In [1]: import numpy as np

In [2]: np.set_printoptions(precision=3, suppress=True, linewidth=200, floatmode="fixed")

In [3]: feats = np.minimum.outer(np.arange(1, 4), np.arange(1, 4)) * -3

In [4]: print(feats)
[[-3 -3 -3]
 [-3 -6 -6]
 [-3 -6 -9]]

In [5]: evals, V = np.linalg.eigh(feats)

In [6]: print(round(float(evals.sum()), 3), np.trace(feats))
-18.0 -18

In [7]: print(evals)
[-15.147  -1.929  -0.924]

In [8]: print(np.round(V.T @ feats @ V, 3) + 0)
[[-15.147   0.000   0.000]
 [  0.000  -1.929   0.000]
 [  0.000   0.000  -0.924]]

In [9]: print(V @ np.diag(evals) @ V.T)
[[-3.000 -3.000 -3.000]
 [-3.000 -6.000 -6.000]
 [-3.000 -6.000 -9.000]]

In [10]: print(np.round(V.T @ V, 3) + 0)
[[1.000 0.000 0.000]
 [0.000 1.000 0.000]
 [0.000 0.000 1.000]]

In [11]: f = np.array([2, 2, 1])

In [12]: other = feats + np.outer(f, np.eye(3)[1])

In [13]: print(np.linalg.matrix_rank(np.linalg.inv(other) - np.linalg.inv(feats), tol=1e-8))
1

In [14]: X = np.load("layer17.npy")

In [15]: print(X)
[[0 0 0 1]
 [1 0 0 0]
 [0 0 1 0]
 [0 1 0 0]]

In [16]: # keeps lengths

In [17]: other = np.array([[2, 0, 1], [-1, -1, 3], [1, -3, 0], [0, 2, 1]])

In [18]: np.einsum("ij,ij->", X, other)
ValueError: operands could not be broadcast together with remapped shapes [original->remapped]: (4,4)->(4,4) (4,3)->(4,3) 


In [19]: print(np.einsum("ij->j", X))
[1 1 1 1]

In [20]: print(other.T @ X.T)
[[ 0  2  1 -1]
 [ 2  0 -3 -1]
 [ 1  1  0  3]]

In [21]: print(np.einsum("ij,ij->i", X, X))
[1 1 1 1]

In [22]: print(np.vstack([X, other.T]).shape)
(7, 4)

In [23]: print(np.linalg.matrix_rank(X @ other))
3

In [24]: print(np.einsum("ik,kj->ji", X, other))
[[ 0  2  1 -1]
 [ 2  0 -3 -1]
 [ 1  1  0  3]]

In [25]: W1 = np.array([[0, -3, -2, -2, 0, -1],
    ...:     [-2, 1, 2, 3, 1, -3],
    ...:     [-1, -3, 0, 2, -1, 1],
    ...:     [1, -2, -1, -1, 1, 0]])

In [26]: coef = np.array([2, 2, 1, 2, 2, 1])

In [27]: hid = np.maximum(X @ W1 + coef, 0)

In [28]: print(hid)
[[3 0 0 1 3 1]
 [2 0 0 0 2 0]
 [1 0 1 4 1 2]
 [0 3 3 5 3 0]]

In [29]: print((hid > 0).mean(axis=0))
[0.750 0.250 0.500 0.750 1.000 0.500]

In [30]: Z = np.array([[-2, -1, 1], [1, -2, 2], [0, -2, 1], [0, 1, 0], [2, 2, 1], [0, 0, 0]])

In [31]: print(hid @ Z)
[[ 0  4  6]
 [ 0  2  4]
 [ 0  3  3]
 [ 9 -1 12]]

In [32]: print(W1 @ Z)
[[-3  8 -8]
 [ 7  1  3]
 [-3  7 -8]
 [-2  6 -3]]

In [33]: C2 = hid.T @ hid

In [34]: print((hid @ hid.T).shape)
(4, 4)

In [35]: print(np.linalg.matrix_rank(C2))
4

In [36]: f = np.array([3, 0, 0, 3, 3, 0, 3, 1])

In [37]: data = np.array([np.roll(f, i) for i in range(8)])

In [38]: print(data)
[[3 0 0 3 3 0 3 1]
 [1 3 0 0 3 3 0 3]
 [3 1 3 0 0 3 3 0]
 [0 3 1 3 0 0 3 3]
 [3 0 3 1 3 0 0 3]
 [3 3 0 3 1 3 0 0]
 [0 3 3 0 3 1 3 0]
 [0 0 3 3 0 3 1 3]]

In [39]: print(round(np.linalg.det(data), 3))
157625.0

In [40]: print(np.sort(np.abs(np.linalg.eigvals(data))))
[ 2.125  2.125  4.635  4.635  5.000  5.000  5.000 13.000]

In [41]: print(np.allclose(data, data.T))
False

In [42]: rng = np.random.default_rng(80)

In [43]: idx = rng.permutation(8)

In [44]: print(idx)
[1 4 0 7 2 3 5 6]

In [45]: other = data[idx][:, idx]

In [46]: print(np.allclose(other, data))
False

In [47]: print(np.sort(np.abs(np.linalg.eigvals(other))))
[ 2.125  2.125  4.635  4.635  5.000  5.000  5.000 13.000]

In [48]: print(np.diag(other))
[3 3 3 3 3 3 3 3]

In [49]: other = np.array([[1, 1], [1, -1]])

In [50]: J = np.kron(other, np.kron(other, other))[rng.permutation(8)][:3]

In [51]: print(J)
[[ 1  1 -1 -1  1  1 -1 -1]
 [ 1 -1  1 -1 -1  1 -1  1]
 [ 1 -1 -1  1 -1  1  1 -1]]

In [52]: print(J[2] @ J[1])
0

In [53]: print(round(np.linalg.norm(J, 2), 3))
2.828

In [54]: print(np.linalg.norm(J, axis=1).argmax())
0

In [55]: print(np.round(np.linalg.norm(J, "nuc"), 3))
8.485

In [56]: vec = np.array([-3, -1, 3, -1, -3, -3, 3, -1])

In [57]: print(J @ np.ones(8))
[0.000 0.000 0.000]

In [58]: print(np.einsum("ij,j->i", J, vec))
[-14  -2  -2]

In [59]: print(np.linalg.norm(J @ vec) <= np.linalg.norm(J, 2) * np.linalg.norm(vec) + 1e-9)
True

In [60]: print((J * vec).sum(axis=1))
[-14  -2  -2]

In [61]: print(J @ np.eye(8)[3])
[-1.000 -1.000  1.000]

In [62]: arr = np.loadtxt("dump.csv", delimiter=",")

In [63]: print(arr)
[[0.000 0.000 0.000 1.000 0.000 0.000]
 [0.000 1.000 0.000 0.000 0.000 0.000]
 [0.000 0.000 1.000 0.000 0.000 0.000]
 [0.000 0.000 0.000 0.000 0.000 1.000]
 [0.000 0.000 0.000 0.000 1.000 0.000]
 [1.000 0.000 0.000 0.000 0.000 0.000]]

In [64]: idx = rng.permutation(6)

In [65]: other = arr[:, idx] * rng.choice([-1, 1], 6)

In [66]: print(other)
[[-1.000 -0.000  0.000  0.000 -0.000  0.000]
 [-0.000 -0.000  0.000  1.000 -0.000  0.000]
 [-0.000 -0.000  0.000  0.000 -0.000  1.000]
 [-0.000 -0.000  1.000  0.000 -0.000  0.000]
 [-0.000 -1.000  0.000  0.000 -0.000  0.000]
 [-0.000 -0.000  0.000  0.000 -1.000  0.000]]

In [67]: left, _, VT = np.linalg.svd(arr.T @ other)

In [68]: print(np.linalg.lstsq(arr, other)[0])
[[ 0.000  0.000  0.000  0.000 -1.000  0.000]
 [ 0.000  0.000  0.000  1.000  0.000  0.000]
 [ 0.000  0.000  0.000  0.000  0.000  1.000]
 [-1.000  0.000  0.000  0.000  0.000  0.000]
 [ 0.000 -1.000  0.000  0.000  0.000  0.000]
 [ 0.000  0.000  1.000  0.000  0.000  0.000]]

In [69]: print(idx)
[3 4 5 1 0 2]

In [70]: f, g = arr[4], arr[3]

In [71]: print(f @ g)
0.0

In [72]: p = (f @ g) / (f @ f) * f

In [73]: print(g - p)
[0.000 0.000 0.000 0.000 0.000 1.000]

In [74]: print((g - p) @ f)
0.0

In [75]: print(np.linalg.matrix_rank(np.outer(f, g)))
1

In [76]: print(round(float(np.linalg.norm(f + g) ** 2 + np.linalg.norm(f - g) ** 2), 3))
4.0

In [77]: idx = rng.permutation(6)

In [78]: print(idx)
[5 0 3 2 1 4]

In [79]: other = arr[idx][:, idx]

In [80]: print(np.allclose(other, arr))
False

In [81]: print(other)
[[0.000 1.000 0.000 0.000 0.000 0.000]
 [0.000 0.000 1.000 0.000 0.000 0.000]
 [1.000 0.000 0.000 0.000 0.000 0.000]
 [0.000 0.000 0.000 1.000 0.000 0.000]
 [0.000 0.000 0.000 0.000 1.000 0.000]
 [0.000 0.000 0.000 0.000 0.000 1.000]]

In [82]: print(round(np.linalg.det(other), 3), np.round(np.linalg.det(arr[idx]), 3))
1.0 1.0

In [83]: M = np.array([[7.0, -3.0, -3.0, -3.0, 3.0, 9.0, 3.0, 3.0],
    ...:     [-3.0, -1.0, 1.0, 1.0, -1.0, -3.0, -1.0, -1.0],
    ...:     [-3.0, 1.0, -1.0, 1.0, -1.0, -3.0, -1.0, -1.0],
    ...:     [-3.0, 1.0, 1.0, -1.0, -1.0, -3.0, -1.0, -1.0],
    ...:     [3.0, -1.0, -1.0, -1.0, -1.0, 3.0, 1.0, 1.0],
    ...:     [9.0, -3.0, -3.0, -3.0, 3.0, 7.0, 3.0, 3.0],
    ...:     [3.0, -1.0, -1.0, -1.0, 1.0, 3.0, -1.0, 1.0],
    ...:     [3.0, -1.0, -1.0, -1.0, 1.0, 3.0, 1.0, -1.0]])

In [84]: print(M)
[[ 7.000 -3.000 -3.000 -3.000  3.000  9.000  3.000  3.000]
 [-3.000 -1.000  1.000  1.000 -1.000 -3.000 -1.000 -1.000]
 [-3.000  1.000 -1.000  1.000 -1.000 -3.000 -1.000 -1.000]
 [-3.000  1.000  1.000 -1.000 -1.000 -3.000 -1.000 -1.000]
 [ 3.000 -1.000 -1.000 -1.000 -1.000  3.000  1.000  1.000]
 [ 9.000 -3.000 -3.000 -3.000  3.000  7.000  3.000  3.000]
 [ 3.000 -1.000 -1.000 -1.000  1.000  3.000 -1.000  1.000]
 [ 3.000 -1.000 -1.000 -1.000  1.000  3.000  1.000 -1.000]]

In [85]: # equal to its transpose

In [86]: print(np.sort(np.abs(np.fft.fft(data[0]))), np.sort(np.linalg.svd(data, compute_uv=False)))
[ 2.125  2.125  4.635  4.635  5.000  5.000  5.000 13.000] [ 2.125  2.125  4.635  4.635  5.000  5.000  5.000 13.000]

In [87]: print(np.fft.fft(data[0]))
[13.000+0.000j -1.414+1.586j  3.000+4.000j  1.414-4.414j  5.000+0.000j  1.414+4.414j  3.000-4.000j -1.414-1.586j]

In [88]: print((data @ data)[0])
[18 18 24 24 27  6 28 24]

In [89]: idx = rng.permutation(8)

In [90]: print(idx)
[5 6 3 0 4 2 1 7]

In [91]: other = M[idx][:, idx]

In [92]: print(np.round(np.linalg.det(other), 3), np.round(np.linalg.det(M[idx]), 3))
-2816.0 -2816.0

In [93]: print(np.allclose(other, M))
False

In [94]: print(other)
[[ 7.000  3.000 -3.000  9.000  3.000 -3.000 -3.000  3.000]
 [ 3.000 -1.000 -1.000  3.000  1.000 -1.000 -1.000  1.000]
 [-3.000 -1.000 -1.000 -3.000 -1.000  1.000  1.000 -1.000]
 [ 9.000  3.000 -3.000  7.000  3.000 -3.000 -3.000  3.000]
 [ 3.000  1.000 -1.000  3.000 -1.000 -1.000 -1.000  1.000]
 [-3.000 -1.000  1.000 -3.000 -1.000 -1.000  1.000 -1.000]
 [-3.000 -1.000  1.000 -3.000 -1.000  1.000 -1.000 -1.000]
 [ 3.000  1.000 -1.000  3.000  1.000 -1.000 -1.000 -1.000]]

In [95]: print(np.sort(np.abs(np.linalg.eigvals(other))))
[ 2.000  2.000  2.000  2.000  2.000  2.000  2.000 22.000]

In [96]: vec = np.array([0, 0, 1, 0, 0, -1, 2, -2])

In [97]: target = M @ vec

In [98]: print(target)
[-12.000   4.000   2.000   4.000  -4.000 -10.000  -8.000   0.000]

In [99]: print(np.round(np.linalg.solve(M.T, M[7]), 3) + 0)
[0.000 0.000 0.000 0.000 0.000 0.000 0.000 1.000]

In [100]: np.linalg.solve(M, target[:-1])
ValueError: solve1: Input operand 1 has a mismatch in its core dimension 0, with gufunc signature (m,m),(m)->(m) (size 7 is different from 8)


In [101]: print(np.round(np.linalg.solve(M, target + M[:, 5]), 3) + 0)
[ 0.000  0.000  1.000  0.000  0.000  0.000  2.000 -2.000]

In [102]: print(np.round(np.linalg.solve(M, -1 * target), 3) + 0)
[ 0.000  0.000 -1.000  0.000  0.000  1.000 -2.000  2.000]

In [103]: print(np.round(np.linalg.solve(M, target), 3) + 0)
[ 0.000  0.000  1.000  0.000  0.000 -1.000  2.000 -2.000]

In [104]: F = np.loadtxt("w.csv", delimiter=",")

In [105]: print(F)
[[ 7.000  6.000 -9.000 -5.000  0.000 -6.000 -2.000]
 [ 0.000 -4.000  2.000  9.000 -9.000  1.000  9.000]
 [ 0.000  0.000  9.000 -5.000  8.000  4.000 -5.000]
 [ 0.000  0.000  0.000  0.000 -4.000 -1.000  0.000]
 [ 0.000  0.000  0.000  0.000  4.000 -8.000 -1.000]
 [ 0.000  0.000  0.000  0.000  0.000 -3.000 -2.000]
 [ 0.000  0.000  0.000  0.000  0.000  0.000 -5.000]]

In [106]: # looks like rank 6

In [107]: f = np.array([0, 1])

In [108]: print(np.polyval(f, F[0]))
[1.000 1.000 1.000 1.000 1.000 1.000 1.000]

In [109]: print(np.correlate(F[0], F[3], "full"))
[  0.000  -7.000 -34.000 -15.000  41.000  20.000   6.000  26.000   8.000   0.000   0.000   0.000   0.000]
